% python3 -q
>>> import numpy as np
>>> from numpy import linalg as LA
>>> np.set_printoptions(precision=2, suppress=True, linewidth=100, legacy="1.25")
>>> def rnd(a):
...     return np.round(a, 2) + 0
... 
>>> arr = np.array([[118, 16, -8, -7],
...     [16, 77, 14, 37],
...     [-8, 14, 80, 9],
...     [-7, 37, 9, 103]])
>>> vec = np.ones(4)
>>> for _ in range(5):
...     vec = arr @ vec
...     vec /= LA.norm(vec)
...     print(round(vec @ arr @ vec, 2))
... 
130.08
131.94
132.66
132.98
133.17
>>> rnd(LA.eigvalsh(arr)[-1])
133.9
>>> rnd(vec)
array([0.37, 0.6 , 0.23, 0.67])
>>> m1 = np.loadtxt("out9.csv", delimiter=",")
>>> m1
array([[-1.,  3.,  0.,  0.],
       [-3., -1.,  0.,  0.],
       [ 0.,  0., -1.,  3.],
       [ 0.,  0., -3., -1.]])
>>> theta = np.radians(36)
>>> R = np.eye(4)
>>> R[3, 3] = R[0, 0] = np.cos(theta)
>>> R[3, 0], R[0, 3] = -np.sin(theta), np.sin(theta)
>>> rnd(R)
array([[ 0.81,  0.  ,  0.  ,  0.59],
       [ 0.  ,  1.  ,  0.  ,  0.  ],
       [ 0.  ,  0.  ,  1.  ,  0.  ],
       [-0.59,  0.  ,  0.  ,  0.81]])
>>> M2 = m1 @ R.T
>>> np.allclose(m1 @ m1.T, M2 @ M2.T)
True
>>> rnd(np.abs(M2 - m1).max(axis=0))
array([1.76, 0.  , 0.  , 1.76])
>>> rnd(LA.det(2 * m1)), rnd(LA.det(m1))
(1600.0, 100.0)
>>> rnd(LA.det(m1.T))
100.0
>>> np.einsum("ii->", m1)
-4.0
>>> M2 = np.array([[-2, 0, 0, -2, 1, -2, 1],
...     [1, -1, 2, 1, -1, -1, 0],
...     [-2, -2, -1, 1, -2, -2, -2],
...     [0, 2, -1, -2, -1, -2, 2],
...     [0, 0, 1, 1, 1, 2, 0],
...     [2, -1, 0, 1, 2, 2, 0],
...     [0, 1, 0, 1, 1, 1, 1]])
>>> X = np.triu(M2, 1)
>>> X
array([[ 0,  0,  0, -2,  1, -2,  1],
       [ 0,  0,  2,  1, -1, -1,  0],
       [ 0,  0,  0,  1, -2, -2, -2],
       [ 0,  0,  0,  0, -1, -2,  2],
       [ 0,  0,  0,  0,  0,  2,  0],
       [ 0,  0,  0,  0,  0,  0,  0],
       [ 0,  0,  0,  0,  0,  0,  0]])
>>> M2 = np.array([[2, -1], [-1, -2]])
>>> C = np.kron(M2, m1)
>>> C.shape
(8, 8)
>>> rnd(LA.norm(C, 2)), rnd(LA.norm(M2, 2) * LA.norm(m1, 2))
(7.07, 7.07)
>>> M2 = np.array([[0], [2], [2], [1], [-1], [-2], [0]])
>>> C = np.array([[-3, -2, -2, -2, -3, -3, -3, 3]])
>>> feats = M2 @ C
>>> feats
array([[ 0,  0,  0,  0,  0,  0,  0,  0],
       [-6, -4, -4, -4, -6, -6, -6,  6],
       [-6, -4, -4, -4, -6, -6, -6,  6],
       [-3, -2, -2, -2, -3, -3, -3,  3],
       [ 3,  2,  2,  2,  3,  3,  3, -3],
       [ 6,  4,  4,  4,  6,  6,  6, -6],
       [ 0,  0,  0,  0,  0,  0,  0,  0]])
>>> U, sig, Vt = LA.svd(feats)
>>> evecs = Vt[:(sig > 1e-8).sum()]
>>> rng = np.random.default_rng(108)
>>> vec = feats[4] + 3 * feats[5] + rng.integers(2) * np.eye(8)[6]
>>> vec
array([ 21.,  14.,  14.,  14.,  21.,  21.,  21., -21.])
>>> rnd(evecs.T @ evecs)
array([[ 0.16,  0.11,  0.11,  0.11,  0.16,  0.16,  0.16, -0.16],
       [ 0.11,  0.07,  0.07,  0.07,  0.11,  0.11,  0.11, -0.11],
       [ 0.11,  0.07,  0.07,  0.07,  0.11,  0.11,  0.11, -0.11],
       [ 0.11,  0.07,  0.07,  0.07,  0.11,  0.11,  0.11, -0.11],
       [ 0.16,  0.11,  0.11,  0.11,  0.16,  0.16,  0.16, -0.16],
       [ 0.16,  0.11,  0.11,  0.11,  0.16,  0.16,  0.16, -0.16],
       [ 0.16,  0.11,  0.11,  0.11,  0.16,  0.16,  0.16, -0.16],
       [-0.16, -0.11, -0.11, -0.11, -0.16, -0.16, -0.16,  0.16]])
>>> rnd(LA.norm(vec - evecs.T @ evecs @ vec))
0.0
>>> np.allclose(evecs.T @ evecs @ vec, vec)
True
>>> LA.matrix_rank(np.vstack([feats, vec]))
1
>>> r = LA.matrix_rank(feats)
>>> r
1
>>> N = LA.svd(feats)[2][r:].T
>>> rnd(N @ N.T)
array([[ 0.84, -0.11, -0.11, -0.11, -0.16, -0.16, -0.16,  0.16],
       [-0.11,  0.93, -0.07, -0.07, -0.11, -0.11, -0.11,  0.11],
       [-0.11, -0.07,  0.93, -0.07, -0.11, -0.11, -0.11,  0.11],
       [-0.11, -0.07, -0.07,  0.93, -0.11, -0.11, -0.11,  0.11],
       [-0.16, -0.11, -0.11, -0.11,  0.84, -0.16, -0.16,  0.16],
       [-0.16, -0.11, -0.11, -0.11, -0.16,  0.84, -0.16,  0.16],
       [-0.16, -0.11, -0.11, -0.11, -0.16, -0.16,  0.84,  0.16],
       [ 0.16,  0.11,  0.11,  0.11,  0.16,  0.16,  0.16,  0.84]])
>>> mat = np.load("dump.npy")
>>> mat
array([[ 0, -2,  2,  3,  0,  1,  2, -3],
       [-2, -1,  1,  0,  3,  2, -3, -2],
       [-1, -2,  3,  3, -3,  2, -2,  2],
       [ 1,  1,  1,  2,  3, -2,  1, -3],
       [-3,  0,  1, -1, -1, -2, -3,  3],
       [-2, -1,  1,  0, -2,  0, -2, -2],
       [-3, -3, -1,  0, -2,  1,  2, -3],
       [ 1,  0,  1,  2, -3, -1,  2,  0]])
>>> M2 = LA.invert(mat)
Traceback (most recent call last):
  File "<python-input-48>", line 1, in <module>
    M2 = LA.invert(mat)
         ^^^^^^^^^
AttributeError: module 'numpy.linalg' has no attribute 'invert'
>>> M2 = LA.inv(mat)
>>> rnd(LA.det(mat) * M2)
array([[-1055.,  3195.,  -965.,  -625.,   640., -1580.,   600.,  3975.],
       [ 1798., -5053.,  1767.,  1240.,  -279.,  1891.,   -31., -6727.],
       [-2206., -1509.,  1871.,  1990., -1047.,    98.,  1357., -2011.],
       [ 2000.,  -125., -1455., -1625.,   610.,   635., -1075.,  -205.],
       [ -325.,   185.,   -60.,  -230.,  -165.,   325.,    10.,   725.],
       [  512., -2667.,   808.,  1165.,   114.,  1069.,    41., -3088.],
       [ -601., -1774.,  1316.,  1180.,  -597.,  1128.,   132., -2551.],
       [  -21.,   166.,  -239.,    50.,  -262.,   548.,   -48.,   209.]])
>>> rnd(LA.det(mat) * LA.det(M2))
1.0
>>> rnd(LA.slogdet(mat)[0])
-1.0
>>> np.allclose(M2, mat.T)
False
>>> rnd(LA.cond(mat))
40.16
>>> M2 = np.array([[1, 1], [1, -1]])
>>> W0 = np.kron(M2, np.kron(M2, M2))[rng.permutation(8)][:4]
>>> W0
array([[ 1, -1,  1, -1, -1,  1, -1,  1],
       [ 1,  1, -1, -1,  1,  1, -1, -1],
       [ 1,  1,  1,  1,  1,  1,  1,  1],
       [ 1,  1,  1,  1, -1, -1, -1, -1]])
>>> rnd(LA.norm(W0))
5.66
>>> LA.matrix_rank(W0)
4
>>> W0[4]
Traceback (most recent call last):
  File "<python-input-60>", line 1, in <module>
    W0[4]
    ~~^^^
IndexError: index 4 is out of bounds for axis 0 with size 4
>>> np.count_nonzero(W0)
32
>>> u = np.array([2, -1])
>>> np.array([np.convolve(row, u, "same") for row in m1])
array([[-2.,  7., -3.,  0.],
       [-6.,  1.,  1.,  0.],
       [ 0.,  0., -2.,  7.],
       [ 0.,  0., -6.,  1.]])
>>> np.polyval(u, m1[2])
array([-1., -1., -3.,  5.])
>>> u, g = W0[1], W0[3]
>>> u @ u
8
>>> u @ g
0
>>> p = (u @ g) / (u @ u) * u
>>> rnd(LA.norm(u + g) ** 2 + LA.norm(u - g) ** 2)
32.0
>>> p
array([ 0.,  0., -0., -0.,  0.,  0., -0., -0.])
>>> U, sig, Vt = LA.svd(W0, full_matrices=False)
>>> U.shape, sig.shape, Vt.shape
((4, 4), (4,), (4, 8))
>>> rnd(U.T @ W0 @ Vt.T)
array([[2.83, 0.  , 0.  , 0.  ],
       [0.  , 2.83, 0.  , 0.  ],
       [0.  , 0.  , 2.83, 0.  ],
       [0.  , 0.  , 0.  , 2.83]])
>>> np.allclose(U * sig @ Vt, W0)
True
>>> rnd(np.sqrt((sig ** 2).sum())), rnd(LA.norm(W0))
(5.66, 5.66)
>>> np.cumsum(sig ** 2) / np.sum(sig ** 2)
array([0.25, 0.5 , 0.75, 1.  ])
>>> rnd(Vt @ Vt.T)
array([[1., 0., 0., 0.],
       [0., 1., 0., 0.],
       [0., 0., 1., 0.],
       [0., 0., 0., 1.]])
>>> M = np.load("sample10.npy")
>>> M
array([[-1,  0, -1, -3, -1],
       [ 0,  3, -1,  0, -2],
       [ 0,  0,  2, -1, -1],
       [ 0,  0,  0, -1,  0],
       [ 0,  0,  0,  0,  2]])
>>> u, g = M[3], M[2]
>>> u @ u
1
>>> u @ g
1
>>> p = (u @ g) / (u @ u) * u
>>> p
array([ 0.,  0.,  0., -1.,  0.])
>>> LA.matrix_rank(np.outer(u, g))
1
>>> np.outer(u, g)
array([[ 0,  0,  0,  0,  0],
       [ 0,  0,  0,  0,  0],
       [ 0,  0,  0,  0,  0],
       [ 0,  0, -2,  1,  1],
       [ 0,  0,  0,  0,  0]])
